>>> import numpy as np
>>> from numpy import linalg as LA
>>> np.set_printoptions(precision=2, suppress=True, linewidth=140)
>>> M2 = np.array([[-1, -5], [4, -2]])
>>> M = np.kron(np.eye(2, dtype=int), M2)
>>> print(M)
[[-1 -5  0  0]
 [ 4 -2  0  0]
 [ 0  0 -1 -5]
 [ 0  0  4 -2]]
>>> M2 = np.array([[4, 4, 8], [7, 8, 1], [8, 8, 6], [9, 5, 4]])
>>> print(np.einsum("ik,kj->ij", M, M2))
[[-39 -44 -13]
 [  2   0  30]
 [-53 -33 -26]
 [ 14  22  16]]
>>> print(np.einsum("ij,ij->i", M, M))
[26 20 26 20]
>>> M2 @ M
Traceback (most recent call last):
  File "<python-input-9>", line 1, in <module>
    M2 @ M
    ~~~^~~
ValueError: matmul: Input operand 1 has a mismatch in its core dimension 0, with gufunc signature (n?,k),(k,m?)->(n?,m?) (size 4 is different from 3)
>>> print(LA.matrix_rank(M @ M2))
3
>>> r0 = np.array([3, -1, 2]) + 0.5
>>> J = np.eye(3) - 2 * np.outer(r0, r0) / (r0 @ r0)
>>> print(J)
[[-0.31  0.19 -0.93]
 [ 0.19  0.97  0.13]
 [-0.93  0.13  0.33]]
>>> print(np.kron(np.eye(2, dtype=int), J))
[[-0.31  0.19 -0.93 -0.    0.   -0.  ]
 [ 0.19  0.97  0.13  0.    0.    0.  ]
 [-0.93  0.13  0.33 -0.    0.    0.  ]
 [-0.    0.   -0.   -0.31  0.19 -0.93]
 [ 0.    0.    0.    0.19  0.97  0.13]
 [-0.    0.    0.   -0.93  0.13  0.33]]
>>> print(np.poly(J))
[ 1. -1. -1.  1.]
>>> print(np.einsum("ij,ji->", J, J))
3.0
>>> print(round(LA.det(J.T), 2))
-1.0
>>> print(np.round(LA.eigvals(J).sum().real, 2))
1.0
>>> print(round(float(LA.det(J[::-1])), 2))
1.0
>>> evals, V = LA.eigh(J)
>>> print((evals > 1e-8).sum(), (evals < -1e-8).sum())
2 1
>>> print(np.round(V.T @ V, 2) + 0)
[[1. 0. 0.]
 [0. 1. 0.]
 [0. 0. 1.]]
>>> print(LA.svd(J, compute_uv=False))
[1. 1. 1.]
>>> print(V @ np.diag(evals) @ V.T)
[[-0.31  0.19 -0.93]
 [ 0.19  0.97  0.13]
 [-0.93  0.13  0.33]]
>>> print(LA.eigvalsh(J @ J))
[1. 1. 1.]
>>> print(round(evals.sum(), 2), np.trace(J))
1.0 1.0
>>> evals, V = LA.eig(J)
>>> print(np.sort(LA.eigvals(LA.inv(J))))
[-1.  1.  1.]
>>> print(evals)
[-1.  1.  1.]
>>> print(np.round(J @ V[:, 0] - evals[0] * V[:, 0], 2) + 0)
[0. 0. 0.]
>>> print(np.prod(evals))
-1.0
>>> O, Rm = LA.qr(J)
>>> print(np.round(O.T @ O, 2) + 0)
[[1. 0. 0.]
 [0. 1. 0.]
 [0. 0. 1.]]
>>> print(O @ Rm)
[[-0.31  0.19 -0.93]
 [ 0.19  0.97  0.13]
 [-0.93  0.13  0.33]]
>>> print(O.shape, Rm.shape)
(3, 3) (3, 3)
>>> F = np.loadtxt("out4.csv", delimiter=",")
>>> print(F)
[[ 0.63 -0.31  0.71]
 [ 0.72 -0.08 -0.68]
 [-0.27 -0.95 -0.18]]
>>> rng = np.random.default_rng(1102)
>>> M2 = F + rng.integers(-2, 3, (3, 2)) @ rng.integers(-2, 3, (2, 3))
>>> print(M2)
[[-1.37  0.69  1.71]
 [ 4.72 -2.08  1.32]
 [-2.27  0.05 -3.18]]
>>> print(LA.matrix_rank(M2 - F, tol=1e-8))
2
>>> print(np.round(LA.svd(M2 - F, compute_uv=False), 2) + 0)
[6.13 2.53 0.  ]
>>> print(M2 - F)
[[-2.  1.  1.]
 [ 4. -2.  2.]
 [-2.  1. -3.]]
